% ipython --no-banner

In [1]: import numpy as np

In [2]: np.set_printoptions(precision=3, suppress=True, linewidth=140)

In [3]: rd = lambda a: np.round(a, 3) + 0

In [4]: A2 = np.array([[1, 1], [2, 0]])

In [5]: basis = np.array([[3, 2, -2], [-3, 0, 2], [2, 1, 2]])

In [6]: m1 = np.kron(A2, basis)

In [7]: m1
Out[7]: 
array([[ 3,  2, -2,  3,  2, -2],
       [-3,  0,  2, -3,  0,  2],
       [ 2,  1,  2,  2,  1,  2],
       [ 6,  4, -4,  0,  0,  0],
       [-6,  0,  4,  0,  0,  0],
       [ 4,  2,  4,  0,  0,  0]])

In [8]: m1 @ m1
Out[8]: 
array([[ -3,  12, -18,  -1,   4,  -6],
       [-15, -12,  30,  -5,  -4,  10],
       [ 21,  18,   6,   7,   6,   2],
       [ -2,   8, -12,  -2,   8, -12],
       [-10,  -8,  20, -10,  -8,  20],
       [ 14,  12,   4,  14,  12,   4]])

In [9]: rd(np.sort(np.abs(np.linalg.eigvals(m1))))
Out[9]: array([2.579, 2.785, 2.785, 5.157, 5.57 , 5.57 ])

In [10]: rd(np.abs(np.linalg.eigvals(m1)).max())
Out[10]: np.float64(5.57)

In [11]: np.linalg.matrix_power(m1, 2)
Out[11]: 
array([[ -3,  12, -18,  -1,   4,  -6],
       [-15, -12,  30,  -5,  -4,  10],
       [ 21,  18,   6,   7,   6,   2],
       [ -2,   8, -12,  -2,   8, -12],
       [-10,  -8,  20, -10,  -8,  20],
       [ 14,  12,   4,  14,  12,   4]])

In [12]: rd(np.linalg.det(m1))
Out[12]: np.float64(-3200.0)

In [13]: np.allclose(m1 @ m1.T, m1.T @ m1)
Out[13]: False

In [14]: (m1 - m1.T) / 2
Out[14]: 
array([[ 0. ,  2.5, -2. , -1.5,  4. , -3. ],
       [-2.5,  0. ,  0.5, -3.5,  0. ,  0. ],
       [ 2. , -0.5,  0. ,  3. , -1.5, -1. ],
       [ 1.5,  3.5, -3. ,  0. ,  0. ,  0. ],
       [-4. ,  0. ,  1.5,  0. ,  0. ,  0. ],
       [ 3. ,  0. ,  1. ,  0. ,  0. ,  0. ]])

In [15]: np.allclose(m1, m1.T)
Out[15]: False

In [16]: (m1 + m1.T) / 2
Out[16]: 
array([[ 3. , -0.5,  0. ,  4.5, -2. ,  1. ],
       [-0.5,  0. ,  1.5,  0.5,  0. ,  2. ],
       [ 0. ,  1.5,  2. , -1. ,  2.5,  3. ],
       [ 4.5,  0.5, -1. ,  0. ,  0. ,  0. ],
       [-2. ,  0. ,  2.5,  0. ,  0. ,  0. ],
       [ 1. ,  2. ,  3. ,  0. ,  0. ,  0. ]])
